>>> import numpy as np
>>> np.set_printoptions(precision=4, suppress=True, linewidth=160)
>>> M = np.load("w.npy")
>>> M
array([[ 8, -4,  8, -4,  8, -4],
       [-3,  6, -3,  6, -3,  6],
       [ 1,  6,  1,  6,  1,  6],
       [ 8, -4,  8, -4,  8, -4],
       [-3,  6, -3,  6, -3,  6],
       [ 1,  6,  1,  6,  1,  6]])
>>> def softmax(z):
...     e = np.exp(z - z.max(axis=-1, keepdims=True))
...     return e / e.sum(axis=-1, keepdims=True)
... 
>>> np.round(softmax(M[1]), 4) + 0
array([0.    , 0.3333, 0.    , 0.3333, 0.    , 0.3333])
>>> softmax(M).sum(axis=1)
array([1., 1., 1., 1., 1., 1.])
>>> scores = M @ M.T / np.sqrt(6)
>>> softmax(scores)[1] @ M
array([-3.,  6., -3.,  6., -3.,  6.])
>>> np.round(softmax(scores + np.triu(np.full(scores.shape, -np.inf), 1)), 4) + 0
array([[1.    , 0.    , 0.    , 0.    , 0.    , 0.    ],
       [0.    , 1.    , 0.    , 0.    , 0.    , 0.    ],
       [0.    , 0.0074, 0.9926, 0.    , 0.    , 0.    ],
       [0.5   , 0.    , 0.    , 0.5   , 0.    , 0.    ],
       [0.    , 0.5   , 0.    , 0.    , 0.5   , 0.    ],
       [0.    , 0.0037, 0.4963, 0.    , 0.0037, 0.4963]])
>>> A2 = M[0, 0] * M[1:] - np.outer(M[1:, 0], M[0])
>>> A2
array([[ 0, 36,  0, 36,  0, 36],
       [ 0, 52,  0, 52,  0, 52],
       [ 0,  0,  0,  0,  0,  0],
       [ 0, 36,  0, 36,  0, 36],
       [ 0, 52,  0, 52,  0, 52]])
>>> np.flatnonzero(~A2.round(6).any(axis=1))
array([2])
>>> M[:, 0] / M[0, 0]
array([ 1.   , -0.375,  0.125,  1.   , -0.375,  0.125])
>>> U, s, vt = np.linalg.svd(A2, full_matrices=False)
>>> round(float(np.sqrt((s ** 2).sum())), 4), np.round(np.linalg.norm(A2), 4)
(154.9193, np.float64(154.9193))
>>> np.round(vt @ vt.T, 4) + 0
array([[1., 0., 0., 0., 0.],
       [0., 1., 0., 0., 0.],
       [0., 0., 1., 0., 0.],
       [0., 0., 0., 1., 0.],
       [0., 0., 0., 0., 1.]])
>>> U.shape, s.shape, vt.shape
((5, 5), (5,), (5, 6))
>>> np.cumsum(s ** 2) / np.sum(s ** 2)
array([1., 1., 1., 1., 1.])
>>> np.round(U.T @ U, 4) + 0
array([[1., 0., 0., 0., 0.],
       [0., 1., 0., 0., 0.],
       [0., 0., 1., 0., 0.],
       [0., 0., 0., 1., 0.],
       [0., 0., 0., 0., 1.]])
>>> s.round(4) + 0
array([154.9193,   0.    ,   0.    ,   0.    ,   0.    ])
